% python3 -q
>>> import numpy as np
>>> import numpy.linalg as la
>>> np.set_printoptions(suppress=True, linewidth=120)
>>> rnd = lambda a: np.round(a, 2) + 0
>>> arr = np.loadtxt("run6.csv", delimiter=",")
>>> arr
array([[ 19.1 , -20.4 , -20.74,  19.99, -19.71],
       [ 20.43, -21.52, -20.77,  20.22, -18.26],
       [ 22.28, -21.07, -20.09,  18.3 , -18.61],
       [ 20.93, -21.03, -19.75,  18.65, -19.37],
       [ 19.18, -19.15, -20.18,  20.41, -19.83],
       [ 21.04, -20.26, -20.87,  19.87, -21.31],
       [ 21.09, -20.44, -19.15,  20.19, -18.42],
       [ 20.81, -19.36, -19.38,  21.22, -20.92],
       [ 19.12, -18.75, -18.98,  20.61, -21.78],
       [ 19.41, -21.95, -22.64,  19.8 , -19.84],
       [ 18.98, -18.71, -19.56,  21.1 , -19.69],
       [ 18.63, -19.21, -19.52,  19.56, -20.51],
       [ 20.64, -20.93, -21.36,  19.6 , -20.25],
       [ 18.01, -20.88, -19.67,  19.41, -19.38],
       [ 19.51, -19.26, -19.31,  19.95, -20.11],
       [ 19.19, -19.98, -20.11,  20.22, -18.55],
       [ 19.81, -20.61, -20.2 ,  20.23, -19.26],
       [ 20.73, -20.58, -21.39,  19.37, -19.92],
       [ 20.33, -21.76, -18.61,  19.83, -20.41],
       [ 18.43, -18.23, -19.31,  22.17, -19.7 ],
       [ 19.3 , -21.23, -18.  ,  19.9 , -20.24],
       [ 18.26, -16.86, -18.95,  19.5 , -19.16],
       [ 20.62, -19.18, -19.62,  20.13, -19.62],
       [ 20.13, -19.35, -20.78,  20.87, -19.6 ],
       [ 20.57, -20.63, -21.15,  19.75, -21.21],
       [ 19.71, -22.14, -19.86,  21.5 , -20.82]])
>>> Ac = arr - arr.mean(axis=0)
>>> U, sig, vt = la.svd(Ac, full_matrices=False)
>>> np.abs(vt[0]).argmax()
np.int64(1)
>>> rnd((sig ** 2).sum() ** 2 / (sig ** 4).sum())
np.float64(3.57)
>>> rnd(vt[0] * np.sign(vt[0, np.abs(vt[0]).argmax()]))
array([-0.48,  0.73,  0.38,  0.27, -0.08])
>>> np.searchsorted(np.cumsum(sig ** 2) / (sig ** 2).sum(), 0.9) + 1
np.int64(4)
>>> x0 = np.array([2, -2, -1, -2, -1])
>>> target = arr @ x0
>>> rnd(la.pinv(arr) @ arr)
array([[1., 0., 0., 0., 0.],
       [0., 1., 0., 0., 0.],
       [0., 0., 1., 0., 0.],
       [0., 0., 0., 1., 0.],
       [0., 0., 0., 0., 1.]])
>>> rnd(la.lstsq(arr, target)[0])
array([ 2., -2., -1., -2., -1.])
>>> rng = np.random.default_rng(9947)
>>> target = target + 0.3 * rng.normal(size=26)
>>> rnd(target)
array([79.96, 82.32, 88.73, 85.88, 75.76, 85.56, 79.98, 78.33, 75.35, 85.52, 72.49, 76.5 , 85.05, 77.99, 76.63, 76.95,
       79.77, 85.61, 83.79, 68.46, 79.15, 69.11, 78.61, 77.56, 85.11, 81.17])
>>> coef, *_ = la.lstsq(arr, target)
>>> rnd(arr.T @ (target - arr @ coef))
array([0., 0., 0., 0., 0.])
>>> [round(float(la.norm(la.solve(arr.T @ arr + lam * np.eye(5), arr.T @ target))), 2) for lam in (0, 1, 10, 100)]
[3.72, 3.62, 3.03, 1.98]
>>> rnd(la.norm(target - arr @ coef))
np.float64(1.38)
>>> f = np.array([4, 0])
>>> rnd(np.correlate(arr[16], arr[12], "full"))
array([-401.15,  805.63, -418.05, -779.97, 2058.24, -812.21, -428.95,  820.66, -397.53])
>>> np.convolve(arr[16], f)
array([ 79.24, -82.44, -80.8 ,  80.92, -77.04,   0.  ])
>>> W2 = arr[[11, 4]].astype(float)
>>> for _ in range(6):
...     labels = la.norm(arr[:, None] - W2, axis=-1).argmin(axis=1)
...     W2 = np.array([arr[labels == j].mean(axis=0) for j in range(2)])
... 
>>> labels
array([1, 1, 1, 1, 0, 1, 1, 0, 0, 1, 0, 0, 1, 0, 0, 0, 1, 1, 1, 0, 0, 0, 0, 0, 1, 1])
>>> np.abs(W2[1] - W2[0]).argmax()
np.int64(1)
>>> rnd(W2[1] - W2[0])
array([ 1.22, -1.78, -1.02, -0.6 ,  0.13])
>>> U, sig, vt = la.svd(arr)
>>> np.argmax(sig[:-1] / (sig[1:] + 1e-6)) + 1
np.int64(1)
>>> out = U[:, :1] @ np.diag(sig[:1]) @ vt[:1]
>>> la.matrix_rank(arr, rtol=0.05)
np.int64(1)
